$ python -q
>>> import numpy as np
>>> np.set_printoptions(precision=2, suppress=True, linewidth=140)
>>> E = np.loadtxt("dump.csv", delimiter=",")
>>> E
array([[-3.21,  3.1 , -2.25],
       [-4.42, -2.32, -0.27],
       [ 3.67,  3.37, -0.39],
       [ 4.65, -0.79,  1.67],
       [-0.43, -4.62,  1.86],
       [-3.  ,  3.29, -2.27],
       [ 4.37,  2.41,  0.22],
       [ 4.81,  0.93,  0.98],
       [ 4.28,  2.58,  0.12],
       [ 3.9 , -2.32,  2.11],
       [ 2.75, -3.5 ,  2.28],
       [ 4.58, -1.02,  1.74],
       [-4.74,  0.4 , -1.53],
       [-4.47,  1.3 , -1.83],
       [ 4.64, -0.82,  1.68],
       [-3.2 ,  3.12, -2.25],
       [-4.83, -0.79, -1.04],
       [-4.63,  0.86, -1.69],
       [-4.17, -2.76, -0.01],
       [-1.07,  4.37, -2.18],
       [ 4.56,  2.  ,  0.45],
       [-0.09, -4.6 ,  1.95],
       [-1.14,  4.35, -2.19],
       [-2.26, -4.3 ,  1.2 ]])
>>> Xc = E - E.mean(axis=0)
>>> vecs = np.linalg.svd(Xc)[2][:2]
>>> other = Xc - Xc @ vecs.T @ vecs
>>> round(np.linalg.norm(other) / np.linalg.norm(Xc), 2)
np.float64(0.0)
>>> np.round(np.cov(Xc @ vecs.T, rowvar=False), 2) + 0
array([[16.34,  0.  ],
       [ 0.  ,  9.7 ]])
>>> G = np.cov(E, rowvar=False)
>>> np.argsort(-E.std(axis=0).round(6), kind="stable")
array([0, 1, 2])
>>> G.shape
(3, 3)
>>> np.argwhere(np.triu(np.abs(np.corrcoef(E.T)) > 0.8, 1))
array([], shape=(0, 2), dtype=int64)
>>> X = np.loadtxt("sample16.csv", delimiter=",")
>>> X
array([[-0.71,  0.71,  0.  ,  0.  ],
       [-0.71, -0.71,  0.  ,  0.  ],
       [ 0.  ,  0.  ,  1.  ,  0.  ],
       [ 0.  ,  0.  ,  0.  ,  1.  ]])
>>> # keeps lengths
>>> vec = np.array([0, 2, -1, -2])
>>> y = X @ vec
>>> y
array([ 1.41, -1.41, -1.  , -2.  ])
>>> np.round(np.linalg.solve(X.T, X[0]), 2) + 0
array([1., 0., 0., 0.])
>>> np.linalg.solve(X, y)
array([-0.,  2., -1., -2.])
